In [1]: import numpy as np

In [2]: np.set_printoptions(precision=3, suppress=True, linewidth=140, floatmode="fixed")

In [3]: rd = lambda a: np.round(a, 3) + 0

In [4]: rng = np.random.default_rng(8350)

In [5]: F = np.triu(rng.random((7, 7)) < 0.4, 1).astype(int)

In [6]: F = F + F.T

In [7]: F
Out[7]: 
array([[0, 0, 1, 0, 0, 1, 1],
       [0, 0, 0, 1, 1, 0, 0],
       [1, 0, 0, 0, 1, 1, 1],
       [0, 1, 0, 0, 0, 0, 1],
       [0, 1, 1, 0, 0, 1, 0],
       [1, 0, 1, 0, 1, 0, 1],
       [1, 0, 1, 1, 0, 1, 0]])

In [8]: np.allclose(F, F.T)
Out[8]: True

In [9]: F @ F
Out[9]: 
array([[3, 0, 2, 1, 2, 2, 2],
       [0, 2, 1, 0, 0, 1, 1],
       [2, 1, 4, 1, 1, 3, 2],
       [1, 0, 1, 2, 1, 1, 0],
       [2, 0, 1, 1, 3, 1, 2],
       [2, 1, 3, 1, 1, 4, 2],
       [2, 1, 2, 0, 2, 2, 4]])

In [10]: rd(np.sort(np.abs(np.linalg.eigvals(F))))
Out[10]: array([0.733, 0.811, 1.000, 1.217, 1.704, 1.881, 3.447])

In [11]: np.linalg.matrix_power(F, 4)
Out[11]: 
array([[26,  6, 27, 11, 21, 27, 26],
       [ 6,  7, 11,  2,  4, 11, 10],
       [27, 11, 36, 12, 19, 35, 29],
       [11,  2, 12,  8,  9, 12,  8],
       [21,  4, 19,  9, 20, 19, 22],
       [27, 11, 35, 12, 19, 36, 29],
       [26, 10, 29,  8, 22, 29, 33]])

In [12]: ev, V = np.linalg.eigh(F)

In [13]: rd(np.linalg.eigvalsh(F + 3 * np.eye(7)))
Out[13]: array([1.119, 1.296, 2.000, 2.189, 3.733, 4.217, 6.447])

In [14]: np.abs(V[:, -1]).round(6).argmax()
Out[14]: np.int64(2)

In [15]: rd(V.T @ F @ V)
Out[15]: 
array([[-1.881,  0.000,  0.000,  0.000,  0.000,  0.000,  0.000],
       [ 0.000, -1.704,  0.000,  0.000,  0.000,  0.000,  0.000],
       [ 0.000,  0.000, -1.000,  0.000,  0.000,  0.000,  0.000],
       [ 0.000,  0.000,  0.000, -0.811,  0.000,  0.000,  0.000],
       [ 0.000,  0.000,  0.000,  0.000,  0.733,  0.000,  0.000],
       [ 0.000,  0.000,  0.000,  0.000,  0.000,  1.217,  0.000],
       [ 0.000,  0.000,  0.000,  0.000,  0.000,  0.000,  3.447]])

In [16]: rd(ev)
Out[16]: array([-1.881, -1.704, -1.000, -0.811,  0.733,  1.217,  3.447])

In [17]: z = rng.permutation(7)

In [18]: z
Out[18]: array([0, 4, 1, 2, 6, 3, 5])

In [19]: A2 = F[z][:, z]

In [20]: np.trace(A2)
Out[20]: np.int64(0)

In [21]: np.diag(A2)
Out[21]: array([0, 0, 0, 0, 0, 0, 0])

In [22]: np.allclose(A2, F)
Out[22]: False

In [23]: A2
Out[23]: 
array([[0, 0, 0, 1, 1, 0, 1],
       [0, 0, 1, 1, 0, 0, 1],
       [0, 1, 0, 0, 0, 1, 0],
       [1, 1, 0, 0, 1, 0, 1],
       [1, 0, 0, 1, 0, 1, 1],
       [0, 0, 1, 0, 1, 0, 0],
       [1, 1, 0, 1, 1, 0, 0]])
